>>> import numpy as np
>>> from numpy import linalg as LA
>>> np.set_printoptions(precision=4, suppress=True, linewidth=140, sign=" ")
>>> rnd = lambda a: np.round(a, 4) + 0
>>> J = np.loadtxt("m.csv", delimiter=",")
>>> J
array([[  3.,   3.,   3.,   3.,   3.,   3.,   3.,   3.,   3.,   3.],
       [  3.,   6.,   6.,   6.,   6.,   6.,   6.,   6.,   6.,   6.],
       [  3.,   6.,   9.,   9.,   9.,   9.,   9.,   9.,   9.,   9.],
       [  3.,   6.,   9.,  12.,  12.,  12.,  12.,  12.,  12.,  12.],
       [  3.,   6.,   9.,  12.,  15.,  15.,  15.,  15.,  15.,  15.],
       [  3.,   6.,   9.,  12.,  15.,  18.,  18.,  18.,  18.,  18.],
       [  3.,   6.,   9.,  12.,  15.,  18.,  21.,  21.,  21.,  21.],
       [  3.,   6.,   9.,  12.,  15.,  18.,  21.,  24.,  24.,  24.],
       [  3.,   6.,   9.,  12.,  15.,  18.,  21.,  24.,  27.,  27.],
       [  3.,   6.,   9.,  12.,  15.,  18.,  21.,  24.,  27.,  30.]])
>>> other = J / np.sqrt((J ** 2).mean(axis=1, keepdims=True))
>>> LA.matrix_rank(J - J.mean(axis=1, keepdims=True))
np.int64(9)
>>> rnd(other[7])
array([ 0.1736,  0.3471,  0.5207,  0.6942,  0.8678,  1.0413,  1.2149,  1.3884,  1.3884,  1.3884])
>>> vals, evecs = LA.eigh(J)
>>> rnd(np.abs(evecs[:, -1]))
array([ 0.065 ,  0.1286,  0.1894,  0.2459,  0.2969,  0.3412,  0.378 ,  0.4063,  0.4255,  0.4352])
>>> np.unique(vals.round(6) + 0, return_counts=True)[1]
array([ 1,  1,  1,  1,  1,  1,  1,  1,  1,  1])
>>> (vals > 1e-8).sum(), (vals < -1e-8).sum()
(np.int64(10), np.int64(0))
>>> rnd(LA.eigvalsh(J @ J))
array([     0.5883,      0.6746,      0.8537,      1.207 ,      1.948 ,      3.7222,      9.    ,     31.5739,    229.4241,  18036.0081])
>>> vals.sum(), np.trace(J)
(np.float64(165.0), np.float64(165.0))
>>> x0 = np.ones(10)
>>> for _ in range(3):
...     x0 = J @ x0
...     x0 /= LA.norm(x0)
...     print(round(x0 @ J @ x0, 4))
... 
134.1254
134.2961
134.2982
>>> rnd(LA.eigvalsh(J)[-1])
np.float64(134.2982)
>>> rnd(x0)
array([ 0.0651,  0.1288,  0.1896,  0.2461,  0.297 ,  0.3413,  0.378 ,  0.4062,  0.4253,  0.435 ])
>>> J - J[0]
array([[  0.,   0.,   0.,   0.,   0.,   0.,   0.,   0.,   0.,   0.],
       [  0.,   3.,   3.,   3.,   3.,   3.,   3.,   3.,   3.,   3.],
       [  0.,   3.,   6.,   6.,   6.,   6.,   6.,   6.,   6.,   6.],
       [  0.,   3.,   6.,   9.,   9.,   9.,   9.,   9.,   9.,   9.],
       [  0.,   3.,   6.,   9.,  12.,  12.,  12.,  12.,  12.,  12.],
       [  0.,   3.,   6.,   9.,  12.,  15.,  15.,  15.,  15.,  15.],
       [  0.,   3.,   6.,   9.,  12.,  15.,  18.,  18.,  18.,  18.],
       [  0.,   3.,   6.,   9.,  12.,  15.,  18.,  21.,  21.,  21.],
       [  0.,   3.,   6.,   9.,  12.,  15.,  18.,  21.,  24.,  24.],
       [  0.,   3.,   6.,   9.,  12.,  15.,  18.,  21.,  24.,  27.]])
>>> J.mean(axis=0)
array([  3. ,   5.7,   8.1,  10.2,  12. ,  13.5,  14.7,  15.6,  16.2,  16.5])
>>> np.abs(J).max()
np.float64(30.0)
>>> np.diff(J, axis=0)
array([[ 0.,  3.,  3.,  3.,  3.,  3.,  3.,  3.,  3.,  3.],
       [ 0.,  0.,  3.,  3.,  3.,  3.,  3.,  3.,  3.,  3.],
       [ 0.,  0.,  0.,  3.,  3.,  3.,  3.,  3.,  3.,  3.],
       [ 0.,  0.,  0.,  0.,  3.,  3.,  3.,  3.,  3.,  3.],
       [ 0.,  0.,  0.,  0.,  0.,  3.,  3.,  3.,  3.,  3.],
       [ 0.,  0.,  0.,  0.,  0.,  0.,  3.,  3.,  3.,  3.],
       [ 0.,  0.,  0.,  0.,  0.,  0.,  0.,  3.,  3.,  3.],
       [ 0.,  0.,  0.,  0.,  0.,  0.,  0.,  0.,  3.,  3.],
       [ 0.,  0.,  0.,  0.,  0.,  0.,  0.,  0.,  0.,  3.]])
>>> rnd(LA.svd(J, compute_uv=False))
array([ 134.2982,   15.1468,    5.6191,    3.    ,    1.9293,    1.3957,    1.0986,    0.9239,    0.8214,    0.767 ])
>>> np.unravel_index(np.abs(J).argmax(), J.shape)
(np.int64(9), np.int64(9))
>>> K = np.loadtxt("mat.csv", delimiter=",")
>>> K
array([[ 5.,  0.,  4.,  2.,  3.,  4.,  5.,  5.],
       [ 5.,  2.,  0.,  0.,  1.,  5.,  4.,  4.],
       [ 4.,  4.,  0.,  3.,  2.,  2.,  4.,  2.],
       [ 2.,  0.,  2.,  2.,  1.,  3.,  2.,  3.],
       [ 0.,  5.,  1.,  0.,  3.,  0.,  1.,  3.],
       [ 0.,  2.,  1.,  0.,  5.,  0.,  1.,  1.],
       [ 4.,  4.,  0.,  3.,  2.,  2.,  4.,  2.],
       [ 4.,  3.,  2.,  0.,  4.,  3.,  5.,  3.],
       [ 2.,  2.,  4.,  5.,  2.,  2.,  5.,  5.],
       [ 1.,  0.,  4.,  2.,  1.,  4.,  3.,  4.]])
>>> other = np.array([[0, -1],
...     [-1, 4],
...     [-1, -2],
...     [2, 3],
...     [-2, -1],
...     [-1, -4],
...     [-1, -3],
...     [4, 2]])
>>> LA.matrix_rank(K @ other)
np.int64(2)
>>> np.einsum("ij->j", K)
array([ 27.,  22.,  18.,  17.,  24.,  25.,  34.,  32.])
>>> np.einsum("ik,kj->ij", K, other)
array([[  5., -31.],
       [  3., -22.],
       [  0.,   3.],
       [  7., -13.],
       [ -1.,  18.],
       [-10.,   0.],
       [  0.,   3.],
       [ -9., -21.],
       [ 13.,  -2.],
       [  7., -21.]])
>>> np.einsum("ik,kj->ji", K, other)
array([[  5.,   3.,   0.,   7.,  -1., -10.,   0.,  -9.,  13.,   7.],
       [-31., -22.,   3., -13.,  18.,   0.,   3., -21.,  -2., -21.]])
>>> hat = K @ LA.solve(K.T @ K, K.T)
>>> np.allclose(hat @ hat, hat)
True
>>> rnd(LA.eigvalsh(hat))
array([ 0.,  0.,  1.,  1.,  1.,  1.,  1.,  1.,  1.,  1.])
>>> rnd(hat @ K[:, 2])
array([ 4.,  0.,  0.,  2.,  1.,  1.,  0.,  2.,  4.,  4.])
>>> O, evecs = LA.qr(K[:, :5])[0], LA.qr(K[:, 5:])[0]
>>> s = LA.svd(O.T @ evecs, compute_uv=False)
>>> (s > 0.9).sum()
np.int64(1)
>>> rnd(np.degrees(np.arccos(s.clip(0, 1))))
array([  4.8623,  32.5043,  46.339 ])
>>> rnd(LA.norm(O @ O.T - evecs @ evecs.T, 2))
np.float64(1.0)
>>> rnd(s)
array([ 0.9964,  0.8434,  0.6904])
>>> G = K.T @ K
>>> rnd(LA.eigvalsh(G)[::-1])
array([ 566.705 ,   63.6111,   41.3168,   26.5792,   11.3039,    2.8598,    2.0495,    0.5747])
>>> np.diag(G)
array([ 107.,   78.,   58.,   55.,   74.,   87.,  138.,  118.])
>>> np.trace(G), (K ** 2).sum()
(np.float64(715.0), np.float64(715.0))
>>> theta = np.radians(120)
>>> Rm = np.eye(8)
>>> Rm[7, 7] = Rm[2, 2] = np.cos(theta)
>>> Rm[7, 2], Rm[2, 7] = -np.sin(theta), np.sin(theta)
>>> rnd(Rm)
array([[ 1.   ,  0.   ,  0.   ,  0.   ,  0.   ,  0.   ,  0.   ,  0.   ],
       [ 0.   ,  1.   ,  0.   ,  0.   ,  0.   ,  0.   ,  0.   ,  0.   ],
       [ 0.   ,  0.   , -0.5  ,  0.   ,  0.   ,  0.   ,  0.   ,  0.866],
       [ 0.   ,  0.   ,  0.   ,  1.   ,  0.   ,  0.   ,  0.   ,  0.   ],
       [ 0.   ,  0.   ,  0.   ,  0.   ,  1.   ,  0.   ,  0.   ,  0.   ],
       [ 0.   ,  0.   ,  0.   ,  0.   ,  0.   ,  1.   ,  0.   ,  0.   ],
       [ 0.   ,  0.   ,  0.   ,  0.   ,  0.   ,  0.   ,  1.   ,  0.   ],
       [ 0.   ,  0.   , -0.866,  0.   ,  0.   ,  0.   ,  0.   , -0.5  ]])
>>> other = K @ Rm.T
>>> rnd(LA.svd(K, compute_uv=False)), rnd(LA.svd(other, compute_uv=False))
(array([ 23.8056,   7.9757,   6.4278,   5.1555,   3.3621,   1.6911,   1.4316,   0.7581]), array([ 23.8056,   7.9757,   6.4278,   5.1555,   3.3621,   1.6911,   1.4316,   0.7581]))
>>> np.allclose(K @ K.T, other @ other.T)
True
>>> rnd(other)
array([[ 5.    ,  0.    ,  2.3301,  2.    ,  3.    ,  4.    ,  5.    , -5.9641],
       [ 5.    ,  2.    ,  3.4641,  0.    ,  1.    ,  5.    ,  4.    , -2.    ],
       [ 4.    ,  4.    ,  1.7321,  3.    ,  2.    ,  2.    ,  4.    , -1.    ],
       [ 2.    ,  0.    ,  1.5981,  2.    ,  1.    ,  3.    ,  2.    , -3.2321],
       [ 0.    ,  5.    ,  2.0981,  0.    ,  3.    ,  0.    ,  1.    , -2.366 ],
       [ 0.    ,  2.    ,  0.366 ,  0.    ,  5.    ,  0.    ,  1.    , -1.366 ],
       [ 4.    ,  4.    ,  1.7321,  3.    ,  2.    ,  2.    ,  4.    , -1.    ],
       [ 4.    ,  3.    ,  1.5981,  0.    ,  4.    ,  3.    ,  5.    , -3.2321],
       [ 2.    ,  2.    ,  2.3301,  5.    ,  2.    ,  2.    ,  5.    , -5.9641],
       [ 1.    ,  0.    ,  1.4641,  2.    ,  1.    ,  4.    ,  3.    , -5.4641]])
>>> F = np.load("block16.npy")
>>> F
array([[ 0.1974, -0.2729,  0.508 ,  0.1194,  0.    ],
       [ 0.    ,  0.    ,  0.    ,  0.    ,  0.    ],
       [-0.1489,  0.207 , -0.3969, -0.0898,  0.    ],
       [ 0.0997, -0.1391,  0.2729,  0.0599,  0.    ],
       [ 0.8337, -0.9329,  0.9976,  0.6169,  0.    ],
       [-0.1489,  0.207 , -0.3969, -0.0898,  0.    ],
       [ 0.2449, -0.3364,  0.6044,  0.1489,  0.    ],
       [ 0.1489, -0.207 ,  0.3969,  0.0898,  0.    ],
       [ 0.8178, -0.9232,  0.9968,  0.598 ,  0.    ],
       [-0.3799,  0.508 , -0.8076, -0.2355,  0.    ],
       [-0.1489,  0.207 , -0.3969, -0.0898,  0.    ],
       [ 0.0997, -0.1391,  0.2729,  0.0599,  0.    ],
       [ 0.1974, -0.2729,  0.508 ,  0.1194,  0.    ],
       [-0.5005,  0.6469, -0.9121, -0.3185,  0.    ],
       [-0.537 ,  0.6858, -0.9329, -0.3452,  0.    ],
       [ 0.6044, -0.7531,  0.9611,  0.3969,  0.    ],
       [-0.8617,  0.9488, -0.9986, -0.6527,  0.    ],
       [ 0.7163, -0.8511,  0.9871,  0.493 ,  0.    ],
       [ 0.4621, -0.6044,  0.8854,  0.2913,  0.    ],
       [-0.1974,  0.2729, -0.508 , -0.1194,  0.    ],
       [ 0.    ,  0.    ,  0.    ,  0.    ,  0.    ],
       [ 0.0997, -0.1391,  0.2729,  0.0599,  0.    ],
       [-0.7398,  0.8692, -0.9903, -0.5154,  0.    ],
       [ 0.4219, -0.5581,  0.8511,  0.2636,  0.    ],
       [ 0.1489, -0.207 ,  0.3969,  0.0898,  0.    ]])
>>> left, s, Vh = LA.svd(F)
>>> rnd(s)
array([ 5.0866,  0.6359,  0.0641,  0.0036,  0.    ])
>>> other = left[:, :4] @ np.diag(s[:4]) @ Vh[:4]
>>> rnd(LA.norm(F - other) / LA.norm(F))
np.float64(0.0)
>>> LA.matrix_rank(other)
np.int64(4)
>>> rnd(np.abs(F - other).max())
np.float64(0.0)
>>> LA.matrix_rank(F, rtol=0.05)
np.int64(2)
>>> def softmax(z):
...     e = np.exp(z - z.max(axis=-1, keepdims=True))
...     return e / e.sum(axis=-1, keepdims=True)
... 
>>> rnd(softmax(10 * F[23]))
array([ 0.0135,  0.    ,  0.9836,  0.0028,  0.0002])
>>> rnd(softmax(F).sum(axis=1))
array([ 1.,  1.,  1.,  1.,  1.,  1.,  1.,  1.,  1.,  1.,  1.,  1.,  1.,  1.,  1.,  1.,  1.,  1.,  1.,  1.,  1.,  1.,  1.,  1.,  1.])
>>> rnd(softmax(F[23] + 2))
array([ 0.2262,  0.0849,  0.3475,  0.1931,  0.1483])
>>> scores = F @ F.T / np.sqrt(5)
>>> rnd(softmax(scores)[23] @ F)
array([ 0.2601, -0.3157,  0.4123,  0.1778,  0.    ])
>>> np.allclose(F[:-1].T @ LA.lstsq(F[:-1].T, F[-1])[0], F[-1])
True
>>> np.unique(F.round(6), axis=0).shape
(18, 5)
>>> other = np.array([[0, -2, 1], [-1, -2, 2], [-1, 1, 0], [-2, 1, -1], [2, -1, -1]])
>>> LA.matrix_rank(F @ other)
np.int64(3)
>>> LA.matrix_rank(np.vstack([F, other.T]))
np.int64(5)
>>> rnd(np.einsum("ij->j", F))
array([ 1.4298, -1.7837,  2.5718,  0.9506,  0.    ])
>>> np.argsort(-LA.norm(F, axis=0).round(6), kind="stable")[:3]
array([ 2,  1,  0])
>>> rnd(LA.norm(F, 2) / LA.norm(F))
np.float64(0.9922)
>>> [round(float(x), 4) for x in LA.svd(F, compute_uv=False)[:3]]
[5.0866, 0.6359, 0.0641]
>>> LA.cond(F) > 100
np.True_
>>> m1 = np.load("a.npy")
>>> rnd(m1)
array([[ 0.7792,  0.1189, -0.2547, -0.017 ,  0.1528,  0.2887,  0.1189,  0.2547, -0.2208, -0.2547,  0.1189],
       [ 0.1189,  0.936 ,  0.1372,  0.0091, -0.0823, -0.1555, -0.064 , -0.1372,  0.1189,  0.1372, -0.064 ],
       [-0.2547,  0.1372,  0.7061, -0.0196,  0.1764,  0.3331,  0.1372,  0.2939, -0.2547, -0.2939,  0.1372],
       [-0.017 ,  0.0091, -0.0196,  0.9987,  0.0118,  0.0222,  0.0091,  0.0196, -0.017 , -0.0196,  0.0091],
       [ 0.1528, -0.0823,  0.1764,  0.0118,  0.8942, -0.1999, -0.0823, -0.1764,  0.1528,  0.1764, -0.0823],
       [ 0.2887, -0.1555,  0.3331,  0.0222, -0.1999,  0.6225, -0.1555, -0.3331,  0.2887,  0.3331, -0.1555],
       [ 0.1189, -0.064 ,  0.1372,  0.0091, -0.0823, -0.1555,  0.936 , -0.1372,  0.1189,  0.1372, -0.064 ],
       [ 0.2547, -0.1372,  0.2939,  0.0196, -0.1764, -0.3331, -0.1372,  0.7061,  0.2547,  0.2939, -0.1372],
       [-0.2208,  0.1189, -0.2547, -0.017 ,  0.1528,  0.2887,  0.1189,  0.2547,  0.7792, -0.2547,  0.1189],
       [-0.2547,  0.1372, -0.2939, -0.0196,  0.1764,  0.3331,  0.1372,  0.2939, -0.2547,  0.7061,  0.1372],
       [ 0.1189, -0.064 ,  0.1372,  0.0091, -0.0823, -0.1555, -0.064 , -0.1372,  0.1189,  0.1372,  0.936 ]])
>>> rnd(LA.pinv(m1))
array([[ 0.7792,  0.1189, -0.2547, -0.017 ,  0.1528,  0.2887,  0.1189,  0.2547, -0.2208, -0.2547,  0.1189],
       [ 0.1189,  0.936 ,  0.1372,  0.0091, -0.0823, -0.1555, -0.064 , -0.1372,  0.1189,  0.1372, -0.064 ],
       [-0.2547,  0.1372,  0.7061, -0.0196,  0.1764,  0.3331,  0.1372,  0.2939, -0.2547, -0.2939,  0.1372],
       [-0.017 ,  0.0091, -0.0196,  0.9987,  0.0118,  0.0222,  0.0091,  0.0196, -0.017 , -0.0196,  0.0091],
       [ 0.1528, -0.0823,  0.1764,  0.0118,  0.8942, -0.1999, -0.0823, -0.1764,  0.1528,  0.1764, -0.0823],
       [ 0.2887, -0.1555,  0.3331,  0.0222, -0.1999,  0.6225, -0.1555, -0.3331,  0.2887,  0.3331, -0.1555],
       [ 0.1189, -0.064 ,  0.1372,  0.0091, -0.0823, -0.1555,  0.936 , -0.1372,  0.1189,  0.1372, -0.064 ],
       [ 0.2547, -0.1372,  0.2939,  0.0196, -0.1764, -0.3331, -0.1372,  0.7061,  0.2547,  0.2939, -0.1372],
       [-0.2208,  0.1189, -0.2547, -0.017 ,  0.1528,  0.2887,  0.1189,  0.2547,  0.7792, -0.2547,  0.1189],
       [-0.2547,  0.1372, -0.2939, -0.0196,  0.1764,  0.3331,  0.1372,  0.2939, -0.2547,  0.7061,  0.1372],
       [ 0.1189, -0.064 ,  0.1372,  0.0091, -0.0823, -0.1555, -0.064 , -0.1372,  0.1189,  0.1372,  0.936 ]])
>>> rnd(m1 @ m1.T)
array([[ 1.,  0.,  0.,  0.,  0.,  0.,  0.,  0.,  0.,  0.,  0.],
       [ 0.,  1.,  0.,  0.,  0.,  0.,  0.,  0.,  0.,  0.,  0.],
       [ 0.,  0.,  1.,  0.,  0.,  0.,  0.,  0.,  0.,  0.,  0.],
       [ 0.,  0.,  0.,  1.,  0.,  0.,  0.,  0.,  0.,  0.,  0.],
       [ 0.,  0.,  0.,  0.,  1.,  0.,  0.,  0.,  0.,  0.,  0.],
       [ 0.,  0.,  0.,  0.,  0.,  1.,  0.,  0.,  0.,  0.,  0.],
       [ 0.,  0.,  0.,  0.,  0.,  0.,  1.,  0.,  0.,  0.,  0.],
       [ 0.,  0.,  0.,  0.,  0.,  0.,  0.,  1.,  0.,  0.,  0.],
       [ 0.,  0.,  0.,  0.,  0.,  0.,  0.,  0.,  1.,  0.,  0.],
       [ 0.,  0.,  0.,  0.,  0.,  0.,  0.,  0.,  0.,  1.,  0.],
       [ 0.,  0.,  0.,  0.,  0.,  0.,  0.,  0.,  0.,  0.,  1.]])
>>> rnd(m1[:, 2] @ m1[:, 8])
np.float64(0.0)
